In [1]: import numpy as np

In [2]: from numpy import linalg as LA

In [3]: np.set_printoptions(precision=3, suppress=True, linewidth=140)

In [4]: rd = lambda a: np.round(a, 3) + 0

In [5]: E = np.load("case15.npy")

In [6]: E
Out[6]: 
array([[ 3,  0,  1,  2,  0,  1,  0,  0,  2,  3,  3,  4],
       [ 0, 22,  4,  3,  1,  2,  5,  1,  1,  3,  4,  3],
       [ 4,  5,  3,  1,  4,  5,  0,  0,  4,  0,  5,  5],
       [ 1,  1,  4, 30,  2,  4,  1,  5,  4,  0,  3,  5],
       [ 0,  5,  2,  5, 12,  3,  4,  1,  3,  0,  4,  3],
       [ 5,  4,  1,  5,  1, 21,  2,  0,  3,  5,  5,  2],
       [ 0,  4,  0,  2,  5,  4, 21,  2,  5,  2,  2,  5],
       [ 5,  3,  3,  1,  0,  1,  5, 35,  0,  0,  0,  0],
       [ 2,  2,  1,  4,  1,  3,  0,  1, 22,  4,  4,  1],
       [ 0,  2,  1,  1,  3,  0,  0,  5,  2,  0,  4,  3],
       [ 2,  4,  0,  0,  0,  0,  2,  3,  1,  5, 23,  2],
       [ 1,  0,  1,  5,  5,  0,  5,  2,  1,  5,  5, 35]])

In [7]: f, r1 = E[5], E[0]

In [8]: f @ r1
Out[8]: np.int64(91)

In [9]: f @ f
Out[9]: np.int64(576)

In [10]: p = (f @ r1) / (f @ f) * f

In [11]: print(rd(LA.norm(f + r1) ** 2 + LA.norm(f - r1) ** 2))
1258.0

In [12]: rd(p)
Out[12]: array([0.79 , 0.632, 0.158, 0.79 , 0.158, 3.318, 0.316, 0.   , 0.474, 0.79 , 0.79 , 0.316])

In [13]: np.outer(f, r1)
Out[13]: 
array([[15,  0,  5, 10,  0,  5,  0,  0, 10, 15, 15, 20],
       [12,  0,  4,  8,  0,  4,  0,  0,  8, 12, 12, 16],
       [ 3,  0,  1,  2,  0,  1,  0,  0,  2,  3,  3,  4],
       [15,  0,  5, 10,  0,  5,  0,  0, 10, 15, 15, 20],
       [ 3,  0,  1,  2,  0,  1,  0,  0,  2,  3,  3,  4],
       [63,  0, 21, 42,  0, 21,  0,  0, 42, 63, 63, 84],
       [ 6,  0,  2,  4,  0,  2,  0,  0,  4,  6,  6,  8],
       [ 0,  0,  0,  0,  0,  0,  0,  0,  0,  0,  0,  0],
       [ 9,  0,  3,  6,  0,  3,  0,  0,  6,  9,  9, 12],
       [15,  0,  5, 10,  0,  5,  0,  0, 10, 15, 15, 20],
       [15,  0,  5, 10,  0,  5,  0,  0, 10, 15, 15, 20],
       [ 6,  0,  2,  4,  0,  2,  0,  0,  4,  6,  6,  8]])

In [14]: print(LA.cond(E) > 100)
True

In [15]: [round(float(x), 3) for x in LA.svd(E, compute_uv=False)[:3]]
Out[15]: [50.341, 35.207, 30.131]

In [16]: rng = np.random.default_rng(3964)

In [17]: lab = rng.permutation(12)

In [18]: A2 = E[:, lab] * rng.choice([-1, 1], 12)

In [19]: A2
Out[19]: 
array([[  0,   1,   3,   0,   2,   0,   3,  -1,   0,   2,   3,   4],
       [-22,   4,   0,  -1,   3,   1,   4,  -2,   5,   1,   3,   3],
       [ -5,   3,   4,   0,   1,   4,   5,  -5,   0,   4,   0,   5],
       [ -1,   4,   1,  -5,  30,   2,   3,  -4,   1,   4,   0,   5],
       [ -5,   2,   0,  -1,   5,  12,   4,  -3,   4,   3,   0,   3],
       [ -4,   1,   5,   0,   5,   1,   5, -21,   2,   3,   5,   2],
       [ -4,   0,   0,  -2,   2,   5,   2,  -4,  21,   5,   2,   5],
       [ -3,   3,   5, -35,   1,   0,   0,  -1,   5,   0,   0,   0],
       [ -2,   1,   2,  -1,   4,   1,   4,  -3,   0,  22,   4,   1],
       [ -2,   1,   0,  -5,   1,   3,   4,   0,   0,   2,   0,   3],
       [ -4,   0,   2,  -3,   0,   0,  23,   0,   2,   1,   5,   2],
       [  0,   1,   1,  -2,   5,   5,   5,   0,   5,   1,   5,  35]])

In [20]: left, _, Vh = LA.svd(E.T @ A2)

In [21]: rd(LA.lstsq(E, A2)[0])
Out[21]: 
array([[ 0.,  0.,  1.,  0.,  0.,  0.,  0.,  0.,  0.,  0.,  0.,  0.],
       [-1.,  0.,  0.,  0.,  0.,  0.,  0.,  0.,  0.,  0.,  0.,  0.],
       [ 0.,  1.,  0.,  0.,  0.,  0.,  0.,  0.,  0.,  0.,  0.,  0.],
       [ 0.,  0.,  0.,  0.,  1.,  0.,  0.,  0.,  0.,  0.,  0.,  0.],
       [ 0.,  0.,  0.,  0.,  0.,  1.,  0.,  0.,  0.,  0.,  0.,  0.],
       [ 0.,  0.,  0.,  0.,  0.,  0.,  0., -1.,  0.,  0.,  0.,  0.],
       [ 0.,  0.,  0.,  0.,  0.,  0.,  0.,  0.,  1.,  0.,  0.,  0.],
       [ 0.,  0.,  0., -1.,  0.,  0.,  0.,  0.,  0.,  0.,  0.,  0.],
       [ 0.,  0.,  0.,  0.,  0.,  0.,  0.,  0.,  0.,  1.,  0.,  0.],
       [ 0.,  0.,  0.,  0.,  0.,  0.,  0.,  0.,  0.,  0.,  1.,  0.],
       [ 0.,  0.,  0.,  0.,  0.,  0.,  1.,  0.,  0.,  0.,  0.,  0.],
       [ 0.,  0.,  0.,  0.,  0.,  0.,  0.,  0.,  0.,  0.,  0.,  1.]])

In [22]: mat = np.load("a.npy")

In [23]: rd(mat)
Out[23]: 
array([[0.154, 0.077, 0.077, 0.077, 0.154, 0.154, 0.   , 0.   , 0.154, 0.   , 0.154],
       [0.083, 0.167, 0.   , 0.   , 0.167, 0.   , 0.083, 0.167, 0.083, 0.083, 0.167],
       [0.   , 0.067, 0.2  , 0.133, 0.133, 0.133, 0.133, 0.   , 0.067, 0.   , 0.133],
       [0.   , 0.125, 0.062, 0.125, 0.062, 0.125, 0.125, 0.125, 0.125, 0.062, 0.062],
       [0.   , 0.182, 0.   , 0.091, 0.091, 0.091, 0.   , 0.091, 0.182, 0.182, 0.091],
       [0.083, 0.083, 0.083, 0.083, 0.083, 0.083, 0.083, 0.083, 0.167, 0.   , 0.167],
       [0.067, 0.133, 0.133, 0.   , 0.   , 0.133, 0.133, 0.133, 0.133, 0.067, 0.067],
       [0.071, 0.143, 0.   , 0.   , 0.071, 0.143, 0.071, 0.143, 0.071, 0.143, 0.143],
       [0.154, 0.154, 0.   , 0.077, 0.   , 0.077, 0.077, 0.077, 0.154, 0.154, 0.077],
       [0.143, 0.   , 0.   , 0.   , 0.071, 0.071, 0.071, 0.143, 0.143, 0.214, 0.143],
       [0.077, 0.   , 0.154, 0.154, 0.077, 0.   , 0.154, 0.077, 0.077, 0.   , 0.231]])

In [24]: vec = np.array([1, -3, -2, 3, 0, 5, 4, 1, 5, 3, 3])

In [25]: h = np.maximum(mat @ vec, 0)

In [26]: rd(np.tanh(mat @ vec))
Out[26]: array([0.964, 0.848, 0.939, 0.972, 0.964, 0.969, 0.947, 0.964, 0.973, 0.991, 0.964])

In [27]: rd(mat.T @ h)
Out[27]: array([1.721, 2.138, 1.355, 1.479, 1.726, 2.045, 1.825, 2.062, 2.76 , 1.919, 2.83 ])

In [28]: rd(np.maximum(mat @ vec, 0) - np.maximum(-mat @ vec, 0))
Out[28]: array([2.   , 1.25 , 1.733, 2.125, 2.   , 2.083, 1.8  , 2.   , 2.154, 2.714, 2.   ])

In [29]: rd(h)
Out[29]: array([2.   , 1.25 , 1.733, 2.125, 2.   , 2.083, 1.8  , 2.   , 2.154, 2.714, 2.   ])

In [30]: np.flatnonzero(h > 1e-9)
Out[30]: array([ 0,  1,  2,  3,  4,  5,  6,  7,  8,  9, 10])

In [31]: m1 = np.load("w.npy")

In [32]: m1
Out[32]: 
array([[  2.867,  -4.745, -20.792,   2.609, -14.437, -12.969,  12.262,  -4.039,  -9.181,  11.211,   6.414,   2.616],
       [  6.734,   7.597,  -7.118,  12.45 ,  -5.916,   3.759,   2.121,   8.001,   7.692, -17.627, -24.061,   8.928],
       [  6.853,   8.007,  -8.206,   9.958,  -6.994,   2.827,   3.931,   9.574,   6.202, -20.504, -23.824,   8.147],
       [  8.076,   7.22 ,  -7.785,  12.871,  -7.658,   3.246,   4.413,   8.164,   7.942, -19.043, -24.608,   7.89 ],
       [  7.969,   5.905,  -9.168,  13.689,  -6.205,   3.138,   2.982,   6.832,   7.881, -18.297, -23.639,   7.37 ],
       [  7.317,   4.656,  -7.497,  11.548,  -7.046,   3.335,   4.244,   8.051,   5.152, -17.215, -26.773,   8.864],
       [  4.587,  -4.042,   1.662,  -5.249,  -2.248,  -6.825,  -7.229,  -4.644, -13.406,  -2.457,   3.259, -12.362],
       [  2.975,  -5.772,   1.751,  -4.633,  -3.957,  -6.192,  -6.219,  -4.491, -12.021,  -5.31 ,   2.935,  -9.596],
       [  3.234,  -4.362, -19.228,   1.037, -15.209, -12.881,  11.639,  -4.889,  -9.982,   7.82 ,   7.594,   3.379],
       [  6.006,   7.531,  -7.844,  11.183,  -5.836,   3.37 ,   3.65 ,   8.928,   6.29 , -17.   , -24.703,   7.83 ],
       [  0.76 ,  -4.963, -20.492,   1.802, -14.19 , -10.904,  12.52 ,  -5.051, -10.379,  10.101,   7.766,   1.678],
       [  2.564,  -4.119,   2.456,  -4.106,  -3.256,  -7.45 ,  -7.456,  -4.004, -13.7  ,  -5.518,   2.661,  -8.617],
       [  2.161,  -3.304, -18.637,   0.567, -15.418, -13.517,   8.759,  -4.676, -11.359,   8.044,   6.329,   0.95 ]])

In [33]: vec = np.array([-1, -3, 1, 2, -5, -1, 4, -3, -2, -3, -1, 3])

In [34]: rhs = m1 @ vec

In [35]: rd(LA.lstsq(m1, rhs)[0])
Out[35]: array([-1., -3.,  1.,  2., -5., -1.,  4., -3., -2., -3., -1.,  3.])

In [36]: rd(LA.pinv(m1) @ m1)
Out[36]: 
array([[1., 0., 0., 0., 0., 0., 0., 0., 0., 0., 0., 0.],
       [0., 1., 0., 0., 0., 0., 0., 0., 0., 0., 0., 0.],
       [0., 0., 1., 0., 0., 0., 0., 0., 0., 0., 0., 0.],
       [0., 0., 0., 1., 0., 0., 0., 0., 0., 0., 0., 0.],
       [0., 0., 0., 0., 1., 0., 0., 0., 0., 0., 0., 0.],
       [0., 0., 0., 0., 0., 1., 0., 0., 0., 0., 0., 0.],
       [0., 0., 0., 0., 0., 0., 1., 0., 0., 0., 0., 0.],
       [0., 0., 0., 0., 0., 0., 0., 1., 0., 0., 0., 0.],
       [0., 0., 0., 0., 0., 0., 0., 0., 1., 0., 0., 0.],
       [0., 0., 0., 0., 0., 0., 0., 0., 0., 1., 0., 0.],
       [0., 0., 0., 0., 0., 0., 0., 0., 0., 0., 1., 0.],
       [0., 0., 0., 0., 0., 0., 0., 0., 0., 0., 0., 1.]])

In [37]: rhs = rhs + 0.02 * rng.normal(size=13)

In [38]: print(rd(rhs))
[128.317  86.895  97.353 105.968  96.671 113.744  -4.393  29.63  141.871  86.146 132.053  25.39  125.044]

In [39]: b, *_ = LA.lstsq(m1, rhs)

In [40]: rd(m1.T @ (rhs - m1 @ b))
Out[40]: array([0., 0., 0., 0., 0., 0., 0., 0., 0., 0., 0., 0.])

In [41]: [round(float(LA.norm(LA.solve(m1.T @ m1 + lam * np.eye(12), m1.T @ rhs))), 2) for lam in (0, 1, 10, 100)]
Out[41]: [9.43, 8.63, 6.68, 5.02]
